>>> import numpy as np
>>> import numpy.linalg as la
>>> np.set_printoptions(precision=2, suppress=True, linewidth=120, sign=" ")
>>> arr = np.load("arr.npy")
>>> arr
array([[ 5.,  1.,  0.,  0.,  0.,  0.,  0.,  0.,  0.,  0.],
       [ 0.,  5.,  1.,  0.,  0.,  0.,  0.,  0.,  0.,  0.],
       [ 0.,  0.,  5.,  1.,  0.,  0.,  0.,  0.,  0.,  0.],
       [ 0.,  0.,  0.,  5.,  1.,  0.,  0.,  0.,  0.,  0.],
       [ 0.,  0.,  0.,  0.,  5.,  1.,  0.,  0.,  0.,  0.],
       [ 0.,  0.,  0.,  0.,  0.,  5.,  1.,  0.,  0.,  0.],
       [ 0.,  0.,  0.,  0.,  0.,  0.,  5.,  1.,  0.,  0.],
       [ 0.,  0.,  0.,  0.,  0.,  0.,  0.,  5.,  1.,  0.],
       [ 0.,  0.,  0.,  0.,  0.,  0.,  0.,  0.,  5.,  1.],
       [ 0.,  0.,  0.,  0.,  0.,  0.,  0.,  0.,  0.,  5.]])
>>> # triangular: eigenvalues sit on the diagonal
>>> print(np.sort(la.eigvals(arr)))
[ 5.  5.  5.  5.  5.  5.  5.  5.  5.  5.]
>>> [int(la.matrix_rank(la.matrix_power(arr, p))) for p in range(1, 11)]
[10, 10, 10, 10, 10, 10, 10, 10, 10, 10]
>>> arr @ arr
array([[ 25.,  10.,   1.,   0.,   0.,   0.,   0.,   0.,   0.,   0.],
       [  0.,  25.,  10.,   1.,   0.,   0.,   0.,   0.,   0.,   0.],
       [  0.,   0.,  25.,  10.,   1.,   0.,   0.,   0.,   0.,   0.],
       [  0.,   0.,   0.,  25.,  10.,   1.,   0.,   0.,   0.,   0.],
       [  0.,   0.,   0.,   0.,  25.,  10.,   1.,   0.,   0.,   0.],
       [  0.,   0.,   0.,   0.,   0.,  25.,  10.,   1.,   0.,   0.],
       [  0.,   0.,   0.,   0.,   0.,   0.,  25.,  10.,   1.,   0.],
       [  0.,   0.,   0.,   0.,   0.,   0.,   0.,  25.,  10.,   1.],
       [  0.,   0.,   0.,   0.,   0.,   0.,   0.,   0.,  25.,  10.],
       [  0.,   0.,   0.,   0.,   0.,   0.,   0.,   0.,   0.,  25.]])
